$ python3 -q
>>> import numpy as np
>>> from numpy import linalg as LA
>>> np.set_printoptions(suppress=True, linewidth=160)
>>> def tidy(a):
...     return np.round(a, 3) + 0
... 
>>> m1 = np.loadtxt("layer15.csv", delimiter=",")
>>> m1
array([[-0.7  , -0.1  ,  0.5  ,  0.8  ],
       [ 0.   ,  1.4  , -1.5  , -1.6  ],
       [ 0.02 ,  1.39 , -1.496, -1.575]])
>>> rng = np.random.default_rng(26849)
>>> M2 = m1 + rng.integers(-2, 3, (3, 2)) @ rng.integers(-2, 3, (2, 4))
>>> tidy(M2)
array([[-2.7  , -4.1  ,  2.5  , -1.2  ],
       [ 2.   ,  5.4  , -3.5  ,  0.4  ],
       [-0.98 , -0.61 , -0.496, -2.575]])
>>> LA.matrix_rank(M2 - m1, tol=1e-8)
np.int64(1)
>>> t3 = np.stack([m1, 5 * m1, m1[::-1]])
>>> t3.shape
(3, 3, 4)
>>> tidy(np.einsum("bij,cij->bc", t3, t3))
array([[ 14.811,  74.056,   2.448],
       [ 74.056, 370.279,  12.24 ],
       [  2.448,  12.24 ,  14.811]])
>>> x0 = np.array([1, 1, 1, 3])
>>> tidy(np.einsum("ij,j->i", m1, x0))
array([ 2.1  , -4.9  , -4.811])
>>> LA.norm(m1 @ x0) <= LA.norm(m1, 2) * LA.norm(x0) + 1e-9
np.True_
>>> tidy(m1 * x0)
array([[-0.7  , -0.1  ,  0.5  ,  2.4  ],
       [ 0.   ,  1.4  , -1.5  , -4.8  ],
       [ 0.02 ,  1.39 , -1.496, -4.725]])
>>> tidy(m1 @ (2 * x0))
array([ 4.2  , -9.8  , -9.622])
>>> (m1 @ x0).argmax()
np.int64(0)
>>> def softmax(z):
...     e = np.exp(z - z.max(axis=-1, keepdims=True))
...     return e / e.sum(axis=-1, keepdims=True)
... 
>>> tidy(softmax(m1[1] + -2))
array([0.182, 0.74 , 0.041, 0.037])
>>> tidy(softmax(m1[1]))
array([0.182, 0.74 , 0.041, 0.037])
>>> softmax(m1).sum(axis=1)
array([1., 1., 1.])
>>> scores = m1 @ m1.T / np.sqrt(4)
>>> softmax(scores).round(6).argmax(axis=1)
array([0, 1, 1])
>>> tidy(softmax(scores + np.triu(np.full(scores.shape, -np.inf), 1)))
array([[1.   , 0.   , 0.   ],
       [0.011, 0.989, 0.   ],
       [0.006, 0.504, 0.49 ]])
